$ ipython --no-banner

In [1]: import numpy as np

In [2]: np.set_printoptions(precision=2, suppress=True, linewidth=120, floatmode="fixed")

In [3]: tidy = lambda a: np.round(a, 2) + 0

In [4]: X = np.load("mat.npy")

In [5]: X
Out[5]: 
array([[ 2, -2,  2, -2,  2, -2],
       [-1,  1, -1,  1, -1,  1],
       [ 0,  0,  0,  0,  0,  0],
       [ 2, -2,  2, -2,  2, -2],
       [-1,  1, -1,  1, -1,  1],
       [ 0,  0,  0,  0,  0,  0]])

In [6]: # columns 0 and 2 are equal

In [7]: B = X[0, 0] * X[1:] - np.outer(X[1:, 0], X[0])

In [8]: B
Out[8]: 
array([[0, 0, 0, 0, 0, 0],
       [0, 0, 0, 0, 0, 0],
       [0, 0, 0, 0, 0, 0],
       [0, 0, 0, 0, 0, 0],
       [0, 0, 0, 0, 0, 0]])

In [9]: np.linalg.matrix_rank(B), np.linalg.matrix_rank(X)
Out[9]: (np.int64(0), np.int64(1))

In [10]: M = 0.9 ** np.abs(np.subtract.outer(np.arange(9), np.arange(9)))

In [11]: tidy(M)
Out[11]: 
array([[1.00, 0.90, 0.81, 0.73, 0.66, 0.59, 0.53, 0.48, 0.43],
       [0.90, 1.00, 0.90, 0.81, 0.73, 0.66, 0.59, 0.53, 0.48],
       [0.81, 0.90, 1.00, 0.90, 0.81, 0.73, 0.66, 0.59, 0.53],
       [0.73, 0.81, 0.90, 1.00, 0.90, 0.81, 0.73, 0.66, 0.59],
       [0.66, 0.73, 0.81, 0.90, 1.00, 0.90, 0.81, 0.73, 0.66],
       [0.59, 0.66, 0.73, 0.81, 0.90, 1.00, 0.90, 0.81, 0.73],
       [0.53, 0.59, 0.66, 0.73, 0.81, 0.90, 1.00, 0.90, 0.81],
       [0.48, 0.53, 0.59, 0.66, 0.73, 0.81, 0.90, 1.00, 0.90],
       [0.43, 0.48, 0.53, 0.59, 0.66, 0.73, 0.81, 0.90, 1.00]])

In [12]: B = np.array([[2, 0, -3],
    ...:     [0, -1, 3],
    ...:     [3, 2, -2],
    ...:     [2, 3, -2],
    ...:     [-1, 2, 3],
    ...:     [3, -3, 3],
    ...:     [2, 2, 2],
    ...:     [-1, -2, -2],
    ...:     [-2, 2, 1]])

In [13]: np.linalg.matrix_rank(np.vstack([M, B.T]))
Out[13]: np.int64(9)

In [14]: tidy(np.einsum("ij,ij->i", M, M))
Out[14]: array([4.47, 5.10, 5.53, 5.77, 5.86, 5.77, 5.53, 5.10, 4.47])

In [15]: tidy(np.einsum("ij->j", M))
Out[15]: array([6.13, 6.60, 6.93, 7.12, 7.19, 7.12, 6.93, 6.60, 6.13])

In [16]: B @ M
ValueError: matmul: Input operand 1 has a mismatch in its core dimension 0, with gufunc signature (n?,k),(k,m?)->(n?,m?) (size 9 is different from 3)


In [17]: tidy(np.sort(np.abs(np.linalg.eigvals(X))))
Out[17]: array([0.00, 0.00, 0.00, 0.00, 0.00, 0.00])

In [18]: x = np.ones(9)

In [19]: for _ in range(5):
    ...:     x = M @ x
    ...:     x /= np.linalg.norm(x)
    ...:     print(round(x @ M @ x, 2))
    ...: 
6.77
6.77
6.77
6.77
6.77

In [20]: tidy(np.linalg.eigvalsh(M)[-1])
Out[20]: np.float64(6.77)

In [21]: F = np.loadtxt("block3.csv", delimiter=",")

In [22]: tidy(F)
Out[22]: 
array([[ 0.61,  0.16, -0.17,  0.20,  0.13,  0.08, -0.16, -0.31],
       [ 0.16,  0.50,  0.30,  0.08, -0.05, -0.32, -0.08, -0.13],
       [-0.17,  0.30,  0.33,  0.08, -0.14, -0.25,  0.08,  0.08],
       [ 0.20,  0.08,  0.08,  0.73, -0.21,  0.18,  0.27,  0.02],
       [ 0.13, -0.05, -0.14, -0.21,  0.13,  0.01, -0.15, -0.11],
       [ 0.08, -0.32, -0.25,  0.18,  0.01,  0.32,  0.09,  0.03],
       [-0.16, -0.08,  0.08,  0.27, -0.15,  0.09,  0.20,  0.15],
       [-0.31, -0.13,  0.08,  0.02, -0.11,  0.03,  0.15,  0.19]])

In [23]: x = np.array([1, -2, 2, 0, -3, 2, 2, -1])

In [24]: np.linalg.norm(F @ x) <= np.linalg.norm(F, 2) * np.linalg.norm(x) + 1e-9
Out[24]: np.True_

In [25]: tidy(F @ np.eye(8)[4])
Out[25]: array([ 0.13, -0.05, -0.14, -0.21,  0.13,  0.01, -0.15, -0.11])

In [26]: tidy((F * x).sum(axis=1))
Out[26]: array([-0.30, -0.77, -0.11,  1.70, -0.62,  0.96,  1.03,  0.58])

In [27]: left, sigma, vt = np.linalg.svd(F)

In [28]: V = vt[:(sigma > 1e-8).sum()]

In [29]: rng = np.random.default_rng(64)

In [30]: x = F[5] + -1 * F[3] + rng.integers(2) * np.eye(8)[1]

In [31]: tidy(x)
Out[31]: array([-0.12,  0.60, -0.33, -0.55,  0.22,  0.14, -0.18,  0.01])

In [32]: tidy(np.diag(V.T @ V))
Out[32]: array([0.61, 0.50, 0.33, 0.73, 0.13, 0.32, 0.20, 0.19])

In [33]: tidy(np.linalg.norm(x - V.T @ V @ x))
Out[33]: np.float64(0.71)

In [34]: np.allclose(V.T @ V @ x, x)
Out[34]: False

In [35]: tidy(V.T @ V)
Out[35]: 
array([[ 0.61,  0.16, -0.17,  0.20,  0.13,  0.08, -0.16, -0.31],
       [ 0.16,  0.50,  0.30,  0.08, -0.05, -0.32, -0.08, -0.13],
       [-0.17,  0.30,  0.33,  0.08, -0.14, -0.25,  0.08,  0.08],
       [ 0.20,  0.08,  0.08,  0.73, -0.21,  0.18,  0.27,  0.02],
       [ 0.13, -0.05, -0.14, -0.21,  0.13,  0.01, -0.15, -0.11],
       [ 0.08, -0.32, -0.25,  0.18,  0.01,  0.32,  0.09,  0.03],
       [-0.16, -0.08,  0.08,  0.27, -0.15,  0.09,  0.20,  0.15],
       [-0.31, -0.13,  0.08,  0.02, -0.11,  0.03,  0.15,  0.19]])

In [36]: tidy(F @ np.linalg.pinv(F) @ F)
Out[36]: 
array([[ 0.61,  0.16, -0.17,  0.20,  0.13,  0.08, -0.16, -0.31],
       [ 0.16,  0.50,  0.30,  0.08, -0.05, -0.32, -0.08, -0.13],
       [-0.17,  0.30,  0.33,  0.08, -0.14, -0.25,  0.08,  0.08],
       [ 0.20,  0.08,  0.08,  0.73, -0.21,  0.18,  0.27,  0.02],
       [ 0.13, -0.05, -0.14, -0.21,  0.13,  0.01, -0.15, -0.11],
       [ 0.08, -0.32, -0.25,  0.18,  0.01,  0.32,  0.09,  0.03],
       [-0.16, -0.08,  0.08,  0.27, -0.15,  0.09,  0.20,  0.15],
       [-0.31, -0.13,  0.08,  0.02, -0.11,  0.03,  0.15,  0.19]])

In [37]: np.allclose(F[:-1].T @ np.linalg.lstsq(F[:-1].T, F[-1])[0], F[-1])
Out[37]: True

In [38]: tidy(np.linalg.svd(F, compute_uv=False))
Out[38]: array([1.00, 1.00, 1.00, 0.00, 0.00, 0.00, 0.00, 0.00])

In [39]: np.linalg.matrix_rank(F)
Out[39]: np.int64(3)

In [40]: F[8]
IndexError: index 8 is out of bounds for axis 0 with size 8


In [41]: np.unravel_index(np.abs(F).argmax(), F.shape)
Out[41]: (np.int64(3), np.int64(3))

In [42]: F[:, 8]
IndexError: index 8 is out of bounds for axis 1 with size 8


In [43]: tidy(np.linalg.norm(F))
Out[43]: np.float64(1.73)

In [44]: J = np.load("x.npy")

In [45]: tidy(J)
Out[45]: 
array([[ 0.10, -0.10,  0.13, -0.01, -0.15, -0.10, -0.13, -0.10, -0.04,  0.04],
       [-0.10,  0.10, -0.13,  0.01,  0.15,  0.10,  0.13,  0.10,  0.04, -0.04],
       [ 0.13, -0.13,  0.16, -0.02, -0.20, -0.13, -0.16, -0.13, -0.05,  0.05],
       [-0.01,  0.01, -0.02,  0.00,  0.02,  0.01,  0.02,  0.01,  0.01, -0.01],
       [-0.15,  0.15, -0.20,  0.02,  0.24,  0.15,  0.20,  0.15,  0.07, -0.07],
       [-0.10,  0.10, -0.13,  0.01,  0.15,  0.10,  0.13,  0.10,  0.04, -0.04],
       [-0.13,  0.13, -0.16,  0.02,  0.20,  0.13,  0.16,  0.13,  0.05, -0.05],
       [-0.10,  0.10, -0.13,  0.01,  0.15,  0.10,  0.13,  0.10,  0.04, -0.04],
       [-0.04,  0.04, -0.05,  0.01,  0.07,  0.04,  0.05,  0.04,  0.02, -0.02],
       [ 0.04, -0.04,  0.05, -0.01, -0.07, -0.04, -0.05, -0.04, -0.02,  0.02]])

In [46]: w, V = np.linalg.eigh(J)

In [47]: tidy(np.linalg.svd(J, compute_uv=False))
Out[47]: array([1.00, 0.00, 0.00, 0.00, 0.00, 0.00, 0.00, 0.00, 0.00, 0.00])

In [48]: tidy(V.T @ V)
Out[48]: 
array([[1.00, 0.00, 0.00, 0.00, 0.00, 0.00, 0.00, 0.00, 0.00, 0.00],
       [0.00, 1.00, 0.00, 0.00, 0.00, 0.00, 0.00, 0.00, 0.00, 0.00],
       [0.00, 0.00, 1.00, 0.00, 0.00, 0.00, 0.00, 0.00, 0.00, 0.00],
       [0.00, 0.00, 0.00, 1.00, 0.00, 0.00, 0.00, 0.00, 0.00, 0.00],
       [0.00, 0.00, 0.00, 0.00, 1.00, 0.00, 0.00, 0.00, 0.00, 0.00],
       [0.00, 0.00, 0.00, 0.00, 0.00, 1.00, 0.00, 0.00, 0.00, 0.00],
       [0.00, 0.00, 0.00, 0.00, 0.00, 0.00, 1.00, 0.00, 0.00, 0.00],
       [0.00, 0.00, 0.00, 0.00, 0.00, 0.00, 0.00, 1.00, 0.00, 0.00],
       [0.00, 0.00, 0.00, 0.00, 0.00, 0.00, 0.00, 0.00, 1.00, 0.00],
       [0.00, 0.00, 0.00, 0.00, 0.00, 0.00, 0.00, 0.00, 0.00, 1.00]])

In [49]: tidy(np.linalg.eigvalsh(J @ J))
Out[49]: array([0.00, 0.00, 0.00, 0.00, 0.00, 0.00, 0.00, 0.00, 0.00, 1.00])

In [50]: tidy(w.sum()), np.trace(J)
Out[50]: (np.float64(1.0), np.float64(1.0))

In [51]: tidy(w)
Out[51]: array([0.00, 0.00, 0.00, 0.00, 0.00, 0.00, 0.00, 0.00, 0.00, 1.00])

In [52]: np.unique(w.round(6) + 0, return_counts=True)[1]
Out[52]: array([9, 1])

In [53]: x = np.array([-1, 1, 1, 3, -2, 2, 0, 3, 1, -3])

In [54]: a = np.maximum(J @ x, 0)

In [55]: np.flatnonzero(a > 1e-9)
Out[55]: array([1, 3, 4, 5, 6, 7, 8])

In [56]: tidy(np.maximum(J @ (3 * x), 0))
Out[56]: array([0.00, 1.39, 0.00, 0.20, 2.19, 1.39, 1.79, 1.39, 0.60, 0.00])

In [57]: tidy(np.maximum(J @ x, 0) - np.maximum(-J @ x, 0))
Out[57]: array([-0.46,  0.46, -0.60,  0.07,  0.73,  0.46,  0.60,  0.46,  0.20, -0.20])

In [58]: A = np.loadtxt("w.csv", delimiter=",")

In [59]: tidy(A)
Out[59]: 
array([[ 0.00, -0.03,  0.02, -0.01, -0.01, -0.02],
       [-0.03,  0.54, -0.35,  0.09,  0.19,  0.28],
       [ 0.02, -0.35,  0.23, -0.06, -0.12, -0.18],
       [-0.01,  0.09, -0.06,  0.02,  0.03,  0.05],
       [-0.01,  0.19, -0.12,  0.03,  0.07,  0.10],
       [-0.02,  0.28, -0.18,  0.05,  0.10,  0.15]])

In [60]: tidy(np.linalg.norm(A, 2) / np.linalg.norm(A))
Out[60]: np.float64(1.0)

In [61]: [round(float(x), 2) for x in np.linalg.svd(A, compute_uv=False)[:3]]
Out[61]: [1.0, 0.0, 0.0]

In [62]: np.linalg.matrix_rank(A, rtol=0.1)
Out[62]: np.int64(1)

In [63]: np.argsort(-np.linalg.norm(A, axis=0).round(6), kind="stable")[:3]
Out[63]: array([1, 2, 5])

In [64]: B = A / np.sqrt((A ** 2).mean(axis=1, keepdims=True))

In [65]: np.linalg.matrix_rank(B) == np.linalg.matrix_rank(A)
Out[65]: np.True_

In [66]: tidy(A - A.mean(axis=1, keepdims=True))
Out[66]: 
array([[ 0.01, -0.02,  0.03,  0.00,  0.00, -0.01],
       [-0.15,  0.42, -0.47, -0.03,  0.07,  0.16],
       [ 0.10, -0.27,  0.30,  0.02, -0.04, -0.11],
       [-0.03,  0.07, -0.08,  0.00,  0.01,  0.03],
       [-0.05,  0.15, -0.17, -0.01,  0.02,  0.06],
       [-0.08,  0.22, -0.25, -0.01,  0.04,  0.09]])

In [67]: tidy(np.linalg.norm(B, axis=1))
Out[67]: array([2.45, 2.45, 2.45, 2.45, 2.45, 2.45])
